In [1]: import numpy as np

In [2]: np.set_printoptions(precision=1, suppress=True, linewidth=120)

In [3]: other = np.array([[2, -1, -3, -3, -1], [0, 2, -2, -2, 2]])

In [4]: W0 = other.T @ other

In [5]: print(W0)
[[ 4 -2 -6 -6 -2]
 [-2  5 -1 -1  5]
 [-6 -1 13 13 -1]
 [-6 -1 13 13 -1]
 [-2  5 -1 -1  5]]

In [6]: theta = np.radians(72)

In [7]: Rm = np.eye(5)

In [8]: Rm[2, 2] = Rm[0, 0] = np.cos(theta)

In [9]: Rm[2, 0], Rm[0, 2] = -np.sin(theta), np.sin(theta)

In [10]: print(Rm)
[[ 0.3  0.   1.   0.   0. ]
 [ 0.   1.   0.   0.   0. ]
 [-1.   0.   0.3  0.   0. ]
 [ 0.   0.   0.   1.   0. ]
 [ 0.   0.   0.   0.   1. ]]

In [11]: other = W0 @ Rm.T

In [12]: print(np.abs(other - W0).max(axis=0))
[16.5  0.   3.3  0.   0. ]

In [13]: print(np.round(np.linalg.svd(W0, compute_uv=False), 1) + 0, np.round(np.linalg.svd(other, compute_uv=False), 1) + 0)
[28.9 11.1  0.   0.   0. ] [28.9 11.1  0.   0.   0. ]

In [14]: J = np.tril(np.array([[0, 2, 2], [2, 1, 0], [1, 2, 1]]), -1) + np.eye(3, dtype=int)

In [15]: print(J)
[[1 0 0]
 [2 1 0]
 [1 2 1]]

In [16]: print((J - J.T) / 2)
[[ 0.  -1.  -0.5]
 [ 1.   0.  -1. ]
 [ 0.5  1.   0. ]]

In [17]: np.linalg.determinant(J)
Traceback (most recent call last):
  Cell In[17], line 1
    np.linalg.determinant(J)
AttributeError: module 'numpy.linalg' has no attribute 'determinant'


In [18]: print(np.allclose(J, J.T))
False

In [19]: print(np.allclose(J @ J.T, J.T @ J))
False

In [20]: print(np.sort(np.abs(np.linalg.eigvals(J))))
[1. 1. 1.]

In [21]: Q = J.astype(float).copy()

In [22]: for j in range(3):
    ...:     Q[:, j] -= Q[:, :j] @ (Q[:, :j].T @ Q[:, j])
    ...:     Q[:, j] /= np.linalg.norm(Q[:, j])
    ...: 

In [23]: print(Q)
[[ 0.4 -0.4  0.8]
 [ 0.8 -0.2 -0.5]
 [ 0.4  0.9  0.3]]

In [24]: print(np.round(Q.T @ Q, 1) + 0)
[[1. 0. 0.]
 [0. 1. 0.]
 [0. 0. 1.]]

In [25]: print(np.linalg.norm(Q, axis=0))
[1. 1. 1.]

In [26]: other = J / np.sqrt((J ** 2).mean(axis=1, keepdims=True))

In [27]: print(np.linalg.norm(other, axis=1))
[1.7 1.7 1.7]

In [28]: print(np.linalg.matrix_rank(J - J.mean(axis=1, keepdims=True)))
2

In [29]: print(other[1])
[1.5 0.8 0. ]

In [30]: feats = np.load("w.npy")

In [31]: print(feats)
[[ 0  0  0]
 [-1  4  4]
 [ 0  1  2]
 [ 5  4 -3]
 [ 0  1  2]
 [-1  4  4]
 [ 0  1  2]
 [ 4  8  1]
 [ 0  0  0]
 [ 0  0  0]]

In [32]: rng = np.random.default_rng(77785)

In [33]: lab = rng.permutation(3)

In [34]: other = feats[:, lab] * rng.choice([-1, 1], 3)

In [35]: print(other)
[[ 0  0  0]
 [-4  1 -4]
 [-2  0 -1]
 [ 3 -5 -4]
 [-2  0 -1]
 [-4  1 -4]
 [-2  0 -1]
 [-1 -4 -8]
 [ 0  0  0]
 [ 0  0  0]]

In [36]: left, _, Vh = np.linalg.svd(feats.T @ other)

In [37]: print(np.round(np.linalg.lstsq(feats, other)[0], 1) + 0)
[[ 0. -1.  0.]
 [ 0.  0. -1.]
 [-1.  0.  0.]]

In [38]: print(np.round(left @ Vh, 1) + 0)
[[ 0. -1.  0.]
 [ 0.  0. -1.]
 [-1.  0.  0.]]

In [39]: P = np.triu(np.array([[-2, -1, 3], [-2, 0, -3], [-1, -1, -3]]), 1) + np.eye(3)

In [40]: other = P @ J @ np.linalg.inv(P)

In [41]: print(other)
[[  2.   7.  18.]
 [ -1.  -6. -18.]
 [  1.   3.   7.]]

In [42]: print(np.poly(other))
[ 1. -3.  3. -1.]

In [43]: print(round(np.linalg.det(other), 1))
1.0

In [44]: print(np.trace(other), np.trace(J))
3.0 3

In [45]: cent = feats[[2, 1]].astype(float)

In [46]: for _ in range(7):
    ...:     lab = np.linalg.norm(feats[:, None] - cent, axis=-1).argmin(axis=1)
    ...:     cent = np.array([feats[lab == j].mean(axis=0) for j in range(2)])
    ...: 

In [47]: print(lab)
[0 1 0 0 0 1 0 1 0 0]

In [48]: print(cent)
[[0.7 1.  0.4]
 [0.7 5.3 3. ]]

In [49]: print(np.round(cent[1] - cent[0], 1) + 0)
[0.  4.3 2.6]

In [50]: mat = np.load("run4.npy")

In [51]: print(mat)
[[ 7.  0.  0.  0.]
 [ 0. -1.  3.  3.]
 [ 0.  3.  1. -1.]
 [ 0.  2. -2. -3.]]

In [52]: gram = mat.T @ mat

In [53]: print(np.round(np.linalg.eigvalsh(gram)[::-1], 1) + 0)
[49.  36.9 10.1  0. ]

In [54]: print(np.diag(gram))
[49. 14. 14. 19.]

In [55]: print(gram)
[[ 49.   0.   0.   0.]
 [  0.  14.  -4. -12.]
 [  0.  -4.  14.  14.]
 [  0. -12.  14.  19.]]

In [56]: print(np.linalg.matrix_rank(gram))
4

In [57]: def softmax(z):
    ...:     e = np.exp(z - z.max(axis=-1, keepdims=True))
    ...:     return e / e.sum(axis=-1, keepdims=True)
    ...: 

In [58]: print(np.round(softmax(mat[1]), 1) + 0)
[0.  0.  0.5 0.5]

In [59]: S = mat @ mat.T / np.sqrt(4)

In [60]: print(np.round(softmax(S + np.triu(np.full(S.shape, -np.inf), 1)), 1) + 0)
[[1. 0. 0. 0.]
 [0. 1. 0. 0.]
 [0. 0. 1. 0.]
 [0. 0. 0. 1.]]

In [61]: other = np.linalg.invert(mat)
Traceback (most recent call last):
  Cell In[61], line 1
    other = np.linalg.invert(mat)
AttributeError: module 'numpy.linalg' has no attribute 'invert'


In [62]: other = np.linalg.inv(mat)

In [63]: print((np.abs(other) > 1e-9).astype(int))
[[1 0 0 0]
 [0 1 1 1]
 [0 1 1 1]
 [0 1 1 1]]

In [64]: print(round(float(np.linalg.cond(mat)), 1))
67.5

In [65]: print(other)
[[ 0.1  0.   0.   0. ]
 [ 0.  -2.5  1.5 -3. ]
 [ 0.   3.5 -1.5  4. ]
 [-0.  -4.   2.  -5. ]]

In [66]: print(np.round(mat @ other, 1) + 0)
[[1. 0. 0. 0.]
 [0. 1. 0. 0.]
 [0. 0. 1. 0.]
 [0. 0. 0. 1.]]

In [67]: print(round(float(np.linalg.slogdet(mat)[0]), 1))
1.0

In [68]: print(round(float(np.linalg.det(mat) * np.linalg.det(other)), 1))
1.0

In [69]: print(np.linalg.inv(other))
[[ 7.  0.  0.  0.]
 [-0. -1.  3.  3.]
 [ 0.  3.  1. -1.]
 [-0.  2. -2. -3.]]

In [70]: P = np.triu(np.array([[0, -2, 1, -1], [2, 0, -2, 1], [-1, 0, -1, -1], [2, -1, 2, -1]]), 1) + np.eye(4)

In [71]: other = P @ mat @ np.linalg.inv(P)

In [72]: print(other)
[[  7.  17.  24.  10.]
 [  0.  -5. -11.  -4.]
 [  0.   1.   5.   6.]
 [  0.   2.   2.  -3.]]

In [73]: print(P @ mat - mat @ P)
[[  0.  17. -10.   3.]
 [  0.  -4.  -6.   3.]
 [  0.  -2.   8.   1.]
 [  0.   0.   4.  -4.]]

In [74]: print(np.linalg.matrix_rank(other))
4

In [75]: Q, _ = np.linalg.qr(np.array([[0.9, 0.2], [-0.6, 1.8], [-0.1, -0.3], [0.4, -0.7]]))

In [76]: K = Q @ Q.T

In [77]: print(K.round(1) + 0)
[[ 0.9  0.  -0.2  0.1]
 [ 0.   0.8 -0.1 -0.3]
 [-0.2 -0.1  0.1  0. ]
 [ 0.1 -0.3  0.   0.2]]

In [78]: left, sig, Vh = np.linalg.svd(K)

In [79]: V = Vh[:(sig > 1e-8).sum()]

In [80]: vec = K[2] + -2 * K[0] + rng.integers(2) * np.eye(4)[2]

In [81]: print(vec)
[-2.1 -0.2  1.5 -0.3]

In [82]: print(np.linalg.matrix_rank(np.vstack([K, vec])))
3

In [83]: print(np.round(np.linalg.norm(vec - V.T @ V @ vec), 1))
1.0

In [84]: print(np.diag(V.T @ V))
[0.9 0.8 0.1 0.2]
